% ipython --no-banner

In [1]: import numpy as np

In [2]: import numpy.linalg as la

In [3]: np.set_printoptions(precision=2, suppress=True, linewidth=160)

In [4]: X = np.load("data.npy")

In [5]: print(X)
[[ 0 -2  4  6  6  4]
 [ 0  0 -6 -9  6  9]
 [ 0  0  0  4  9 -2]
 [ 0  0  0  0 -1  9]
 [ 0  0  0  0  0  7]
 [ 0  0  0  0  0  0]]

In [6]: # triangular, det is the product of the diagonal

In [7]: print(np.round(la.norm(X, 2) / la.norm(X), 2))
0.72

In [8]: rk = la.matrix_rank(X)

In [9]: print(rk)
5

In [10]: null = la.svd(X)[2][rk:].T

In [11]: print(null[:, 0] / null[np.abs(null[:, 0]).round(6).argmax(), 0])
[ 1. -0. -0. -0. -0. -0.]

In [12]: print(null @ null.T)
[[1. 0. 0. 0. 0. 0.]
 [0. 0. 0. 0. 0. 0.]
 [0. 0. 0. 0. 0. 0.]
 [0. 0. 0. 0. 0. 0.]
 [0. 0. 0. 0. 0. 0.]
 [0. 0. 0. 0. 0. 0.]]

In [13]: print([int(la.matrix_rank(np.delete(X, i, axis=0))) for i in range(6)])
[4, 4, 4, 4, 4, 5]

In [14]: print(null.shape)
(6, 1)

In [15]: print(X @ null)
[[0.]
 [0.]
 [0.]
 [0.]
 [0.]
 [0.]]

In [16]: left, s, Vh = la.svd(X)

In [17]: vecs = Vh[:(s > 1e-8).sum()]

In [18]: rng = np.random.default_rng(8590)

In [19]: vec = X[1] + -2 * X[5] + rng.integers(2) * np.eye(6)[4]

In [20]: print(vec)
[ 0.  0. -6. -9.  7.  9.]

In [21]: print(np.diag(vecs.T @ vecs))
[0. 1. 1. 1. 1. 1.]

In [22]: J = np.array([[2, 1, 2, 1], [1, 0, 1, 0], [2, 1, 2, 1], [1, 0, 1, 0]])

In [23]: print([round(float(x), 2) for x in la.svd(J, compute_uv=False)[:3]])
[4.83, 0.83, 0.0]

In [24]: print(round(float(la.norm(J, 2) / la.norm(J)), 2))
0.99

In [25]: print(la.matrix_rank(J, rtol=0.1))
2

In [26]: proj = np.triu(np.array([[0, -3, 3, -2], [-3, 2, 2, -1], [3, -3, 2, 0], [-2, 2, 3, -3]]), 1) + np.eye(4)

In [27]: M2 = proj @ J @ la.inv(proj)

In [28]: print(np.round(np.poly(M2), 2) + 0)
[ 1. -4. -4.  0.  0.]

In [29]: print(M2)
[[  3.  13. -32.  23.]
 [  4.  14. -36.  24.]
 [  2.   7. -18.  12.]
 [  1.   3.  -8.   5.]]

In [30]: print(round(la.det(M2), 2))
0.0

In [31]: print(np.trace(M2), np.trace(J))
4.0 4

In [32]: M2 = J / la.norm(J, axis=1, keepdims=True)

In [33]: G = M2 @ M2.T

In [34]: print(la.norm(M2, axis=1))
[1. 1. 1. 1.]

In [35]: print((G - 2 * np.eye(4)).round(6).argmax(axis=1))
[2 3 0 1]

In [36]: feats = np.load("w.npy")

In [37]: print(feats)
[[ 0.32 -0.31  0.93 -0.32 -0.58  0.62  0.96  0.01  0.31  0.95]
 [-0.78  0.79 -2.31  0.74  1.56 -1.55 -2.29  0.   -0.78 -2.32]
 [-1.    0.99 -3.02  1.03  2.05 -2.02 -3.01 -0.03 -1.03 -2.99]
 [ 1.92 -1.92  5.82 -1.94 -3.89  3.87  5.74  0.01  1.93  5.75]
 [-2.86  2.85 -8.48  2.83  5.64 -5.64 -8.5   0.03 -2.86 -8.52]
 [-0.2   0.22 -0.56  0.18  0.4  -0.38 -0.59  0.04 -0.2  -0.61]
 [-0.43  0.44 -1.3   0.41  0.8  -0.86 -1.24 -0.01 -0.38 -1.27]
 [-1.54  1.52 -4.57  1.55  3.03 -3.05 -4.61  0.02 -1.53 -4.59]
 [-0.12  0.1  -0.35  0.1   0.23 -0.21 -0.32  0.02 -0.09 -0.35]
 [-1.41  1.44 -4.23  1.43  2.84 -2.84 -4.21  0.01 -1.43 -4.24]
 [-0.3   0.27 -0.8   0.24  0.5  -0.56 -0.79 -0.02 -0.3  -0.78]
 [-2.48  2.52 -7.57  2.51  5.06 -5.07 -7.58 -0.03 -2.53 -7.62]
 [-0.52  0.5  -1.54  0.5   0.96 -1.   -1.46 -0.01 -0.5  -1.52]
 [-0.33  0.29 -0.99  0.34  0.66 -0.66 -0.97 -0.02 -0.33 -0.97]
 [ 1.61 -1.61  4.8  -1.6  -3.19  3.2   4.78 -0.02  1.62  4.82]
 [-0.49  0.49 -1.46  0.49  1.   -0.98 -1.51  0.   -0.48 -1.52]
 [-1.88  1.86 -5.52  1.86  3.69 -3.7  -5.5   0.   -1.84 -5.52]
 [-0.85  0.84 -2.52  0.85  1.7  -1.64 -2.54  0.   -0.83 -2.53]
 [-1.69  1.76 -5.19  1.74  3.46 -3.48 -5.23 -0.06 -1.74 -5.19]
 [ 0.12 -0.09  0.34 -0.17 -0.26  0.23  0.33  0.01  0.14  0.34]
 [-0.74  0.73 -2.2   0.75  1.47 -1.47 -2.2   0.01 -0.73 -2.19]
 [ 1.88 -1.92  5.72 -1.87 -3.83  3.81  5.73 -0.01  1.88  5.72]
 [-0.43  0.43 -1.25  0.44  0.84 -0.86 -1.27  0.02 -0.46 -1.27]]

In [38]: Xc = feats - feats.mean(axis=0)

In [39]: left, s, Vh = la.svd(Xc, full_matrices=False)

In [40]: print(round(float((s ** 2).sum() ** 2 / (s ** 4).sum()), 2))
1.0

In [41]: print((np.sign(left[:, 0]) == np.sign(left[0, 0])).astype(int))
[1 0 0 1 0 1 1 0 1 0 1 0 1 1 1 1 0 0 0 1 0 1 1]

In [42]: print(np.abs(left[:, 0]).argmax())
3

In [43]: print(np.abs(Vh[0]).argmax())
9

In [44]: print(s)
[35.73  0.14  0.13  0.12  0.11  0.09  0.07  0.06  0.05  0.04]
